% ipython --no-banner

In [1]: import numpy as np

In [2]: import numpy.linalg as la

In [3]: np.set_printoptions(precision=3, suppress=True, linewidth=200)

In [4]: J = np.load("dump.npy")

In [5]: J
Out[5]: 
array([[ 2,  0,  0,  0,  0,  0],
       [ 0, -1,  0,  1, -2,  0],
       [ 0,  0,  0,  0,  0,  0],
       [ 0,  2,  0, -2, -2,  0],
       [ 0, -1,  0, -2,  2,  0],
       [-2,  0,  0,  0,  0,  2]])

In [6]: U, s, Vh = la.svd(J)

In [7]: evecs = Vh[:(s > 1e-8).sum()]

In [8]: rng = np.random.default_rng(26)

In [9]: x = J[3] + 3 * J[2] + rng.integers(2) * np.eye(6)[2]

In [10]: x
Out[10]: array([ 0.,  2.,  1., -2., -2.,  0.])

In [11]: np.diag(evecs.T @ evecs)
Out[11]: array([1., 1., 0., 1., 1., 1.])

In [12]: round(la.norm(x - evecs.T @ evecs @ x), 3)
Out[12]: np.float64(1.0)

In [13]: np.allclose(evecs.T @ evecs @ x, x)
Out[13]: False

In [14]: la.lstsq(J[:-1].T, J[-1])[2]
Out[14]: np.int32(4)

In [15]: round(float(np.trace(la.pinv(J) @ J)), 3)
Out[15]: 5.0

In [16]: np.round(J @ la.pinv(J) @ J, 3) + 0
Out[16]: 
array([[ 2.,  0.,  0.,  0.,  0.,  0.],
       [ 0., -1.,  0.,  1., -2.,  0.],
       [ 0.,  0.,  0.,  0.,  0.,  0.],
       [ 0.,  2.,  0., -2., -2.,  0.],
       [ 0., -1.,  0., -2.,  2.,  0.],
       [-2.,  0.,  0.,  0.,  0.,  2.]])

In [17]: mat = np.load("arr.npy")

In [18]: mat
Out[18]: 
array([[ -5,  -5,   7,  -3,   3],
       [-20, -20,  28, -12,  12],
       [-30, -30,  42, -18,  18]])

In [19]: # looks like rank 1

In [20]: W1 = np.array([[2, -1, -1, 2],
    ...:     [0, 2, 2, 1],
    ...:     [-1, 2, 1, 0],
    ...:     [-2, -2, -1, 0],
    ...:     [2, 2, -2, 2]])

In [21]: coef = np.array([-1, -2, -1, 0])

In [22]: H = np.maximum(mat @ W1 + coef, 0)

In [23]: la.matrix_rank(H)
Out[23]: np.int64(1)

In [24]: (H > 0).mean(axis=0)
Out[24]: array([0., 1., 0., 0.])

In [25]: (H > 0).astype(int)
Out[25]: 
array([[0, 1, 0, 0],
       [0, 1, 0, 0],
       [0, 1, 0, 0]])

In [26]: C = np.array([[2, -1, -1], [0, -1, -1], [-1, 1, -1], [2, 0, 0]])

In [27]: W1 @ C
Out[27]: 
array([[ 9, -2,  0],
       [ 0,  0, -4],
       [-3,  0, -2],
       [-3,  3,  5],
       [10, -6, -2]])

In [28]: H @ C
Out[28]: 
array([[   0,  -19,  -19],
       [   0,  -82,  -82],
       [   0, -124, -124]])

In [29]: (H @ C).round(6).argmax(axis=1)
Out[29]: array([0, 0, 0])

In [30]: def softmax(z):
    ...:     e = np.exp(z - z.max(axis=-1, keepdims=True))
    ...:     return e / e.sum(axis=-1, keepdims=True)
    ...: 

In [31]: print(softmax(mat).sum(axis=1))
[1. 1. 1.]

In [32]: np.round(softmax(mat[0]), 3) + 0
Out[32]: array([0.   , 0.   , 0.982, 0.   , 0.018])

In [33]: print(np.round(softmax(10 * mat[0]), 3) + 0)
[0. 0. 1. 0. 0.]

In [34]: att = mat @ mat.T / np.sqrt(5)

In [35]: np.round(softmax(att + np.triu(np.full(att.shape, -np.inf), 1)), 3) + 0
Out[35]: 
array([[1., 0., 0.],
       [0., 1., 0.],
       [0., 0., 1.]])

In [36]: print(np.round(softmax(att), 3) + 0)
[[0. 0. 1.]
 [0. 0. 1.]
 [0. 0. 1.]]

In [37]: softmax(att)[0] @ mat
Out[37]: array([-30., -30.,  42., -18.,  18.])
